In [1]: import numpy as np

In [2]: np.set_printoptions(precision=2, suppress=True, linewidth=140, legacy="1.25")

In [3]: tidy = lambda a: np.round(a, 2) + 0

In [4]: A = np.loadtxt("mat.csv", delimiter=",")

In [5]: tidy(A)
Out[5]: 
array([[ 0.87,  0.  ,  0.5 ,  0.  ,  0.  ,  0.  ,  0.  ,  0.  ,  0.  ],
       [ 0.  ,  1.  ,  0.  ,  0.  ,  0.  ,  0.  ,  0.  ,  0.  ,  0.  ],
       [-0.5 ,  0.  ,  0.87,  0.  ,  0.  ,  0.  ,  0.  ,  0.  ,  0.  ],
       [ 0.  ,  0.  ,  0.  ,  1.  ,  0.  ,  0.  ,  0.  ,  0.  ,  0.  ],
       [ 0.  ,  0.  ,  0.  ,  0.  ,  1.  ,  0.  ,  0.  ,  0.  ,  0.  ],
       [ 0.  ,  0.  ,  0.  ,  0.  ,  0.  ,  1.  ,  0.  ,  0.  ,  0.  ],
       [ 0.  ,  0.  ,  0.  ,  0.  ,  0.  ,  0.  ,  1.  ,  0.  ,  0.  ],
       [ 0.  ,  0.  ,  0.  ,  0.  ,  0.  ,  0.  ,  0.  ,  1.  ,  0.  ],
       [ 0.  ,  0.  ,  0.  ,  0.  ,  0.  ,  0.  ,  0.  ,  0.  ,  1.  ]])

In [6]: r0 = np.array([-1, 2])

In [7]: np.cross(A[0, :3], A[5, :3])
Out[7]: array([0., 0., 0.])

In [8]: m1 = np.load("case7.npy")

In [9]: m1
Out[9]: 
array([[0, 1, 0, 0, 0, 0, 0, 0, 0, 0],
       [1, 0, 0, 1, 0, 0, 1, 0, 0, 0],
       [0, 0, 0, 0, 1, 1, 0, 1, 0, 0],
       [0, 1, 0, 0, 0, 0, 1, 0, 0, 0],
       [0, 0, 1, 0, 0, 1, 0, 1, 0, 0],
       [0, 0, 1, 0, 1, 0, 0, 1, 0, 0],
       [0, 1, 0, 1, 0, 0, 0, 0, 0, 0],
       [0, 0, 1, 0, 1, 1, 0, 0, 0, 0],
       [0, 0, 0, 0, 0, 0, 0, 0, 0, 0],
       [0, 0, 0, 0, 0, 0, 0, 0, 0, 0]])

In [10]: rng = np.random.default_rng(339437)

In [11]: A2 = m1 + rng.integers(-2, 3, (10, 8)) @ rng.integers(-2, 3, (8, 10))

In [12]: A2
Out[12]: 
array([[  5,   4,   1,  11,   4,   1,  -4,  -2,   3,   1],
       [  3, -14,   8,   0,   6,  -9,   8,  -8,   6,  -5],
       [  3,  -5,   4,   4,   5,  -4,   4, -10,   6,  -6],
       [  0,   3,  -6,  -6,   0,   6,   4,   9,  -3,   6],
       [  6,   0,  -1,   6,  10,   0,   2,  -8,  12,  -8],
       [ -2,  -4,  -1,   1,  -2,  10,   3,   0,  -4,  -4],
       [ -1,   4,   0, -10,  -4,  -3,   6,   6,  -8,   9],
       [ -2,   3,  -4,   0,  -7,  10,   1,  -2, -10,   9],
       [ -3,   4,   2,  10,  -4,  -3, -14,  -8,   1,  -1],
       [  3,  -1,   2,  12,   1,   2,  -2, -12,   2,  -3]])

In [13]: np.linalg.matrix_rank(A2 - m1, tol=1e-8)
Out[13]: 8

In [14]: tidy(np.linalg.svd(A2 - m1, compute_uv=False))
Out[14]: array([42.91, 28.21, 17.74, 17.05, 11.39,  7.61,  4.4 ,  0.8 ,  0.  ,  0.  ])
